$ python3 -q
>>> import numpy as np
>>> np.set_printoptions(precision=2, suppress=True, linewidth=200)
>>> data = np.array([[1.0, 0.5, 0.25, 0.12, 0.06, 0.03, 0.02, 0.01],
...     [0.5, 1.0, 0.5, 0.25, 0.12, 0.06, 0.03, 0.02],
...     [0.25, 0.5, 1.0, 0.5, 0.25, 0.12, 0.06, 0.03],
...     [0.12, 0.25, 0.5, 1.0, 0.5, 0.25, 0.12, 0.06],
...     [0.06, 0.12, 0.25, 0.5, 1.0, 0.5, 0.25, 0.12],
...     [0.03, 0.06, 0.12, 0.25, 0.5, 1.0, 0.5, 0.25],
...     [0.02, 0.03, 0.06, 0.12, 0.25, 0.5, 1.0, 0.5],
...     [0.01, 0.02, 0.03, 0.06, 0.12, 0.25, 0.5, 1.0]])
>>> t = np.radians(45)
>>> Rm = np.eye(8)
>>> Rm[1, 1] = Rm[0, 0] = np.cos(t)
>>> Rm[1, 0], Rm[0, 1] = -np.sin(t), np.sin(t)
>>> Rm
array([[ 0.71,  0.71,  0.  ,  0.  ,  0.  ,  0.  ,  0.  ,  0.  ],
       [-0.71,  0.71,  0.  ,  0.  ,  0.  ,  0.  ,  0.  ,  0.  ],
       [ 0.  ,  0.  ,  1.  ,  0.  ,  0.  ,  0.  ,  0.  ,  0.  ],
       [ 0.  ,  0.  ,  0.  ,  1.  ,  0.  ,  0.  ,  0.  ,  0.  ],
       [ 0.  ,  0.  ,  0.  ,  0.  ,  1.  ,  0.  ,  0.  ,  0.  ],
       [ 0.  ,  0.  ,  0.  ,  0.  ,  0.  ,  1.  ,  0.  ,  0.  ],
       [ 0.  ,  0.  ,  0.  ,  0.  ,  0.  ,  0.  ,  1.  ,  0.  ],
       [ 0.  ,  0.  ,  0.  ,  0.  ,  0.  ,  0.  ,  0.  ,  1.  ]])
>>> Y = data @ Rm.T
>>> np.round(np.linalg.det(Rm), 2), round(float(np.trace(Rm)), 2)
(np.float64(1.0), 7.41)
>>> np.allclose(np.linalg.norm(data, axis=1), np.linalg.norm(Y, axis=1))
True
>>> rng = np.random.default_rng(3687)
>>> Y = Rm + rng.integers(-2, 3, (8, 1)) @ rng.integers(-2, 3, (1, 8))
>>> Y
array([[-0.29,  0.71,  2.  ,  1.  , -2.  , -2.  ,  1.  , -1.  ],
       [ 0.29,  0.71, -2.  , -1.  ,  2.  ,  2.  , -1.  ,  1.  ],
       [-2.  ,  0.  ,  5.  ,  2.  , -4.  , -4.  ,  2.  , -2.  ],
       [-2.  ,  0.  ,  4.  ,  3.  , -4.  , -4.  ,  2.  , -2.  ],
       [ 1.  ,  0.  , -2.  , -1.  ,  3.  ,  2.  , -1.  ,  1.  ],
       [ 1.  ,  0.  , -2.  , -1.  ,  2.  ,  3.  , -1.  ,  1.  ],
       [ 2.  ,  0.  , -4.  , -2.  ,  4.  ,  4.  , -1.  ,  2.  ],
       [ 2.  ,  0.  , -4.  , -2.  ,  4.  ,  4.  , -2.  ,  3.  ]])
>>> Y - Rm
array([[-1.,  0.,  2.,  1., -2., -2.,  1., -1.],
       [ 1.,  0., -2., -1.,  2.,  2., -1.,  1.],
       [-2.,  0.,  4.,  2., -4., -4.,  2., -2.],
       [-2.,  0.,  4.,  2., -4., -4.,  2., -2.],
       [ 1.,  0., -2., -1.,  2.,  2., -1.,  1.],
       [ 1.,  0., -2., -1.,  2.,  2., -1.,  1.],
       [ 2.,  0., -4., -2.,  4.,  4., -2.,  2.],
       [ 2.,  0., -4., -2.,  4.,  4., -2.,  2.]])
>>> np.linalg.matrix_rank(Y - Rm, tol=1e-8)
np.int64(1)
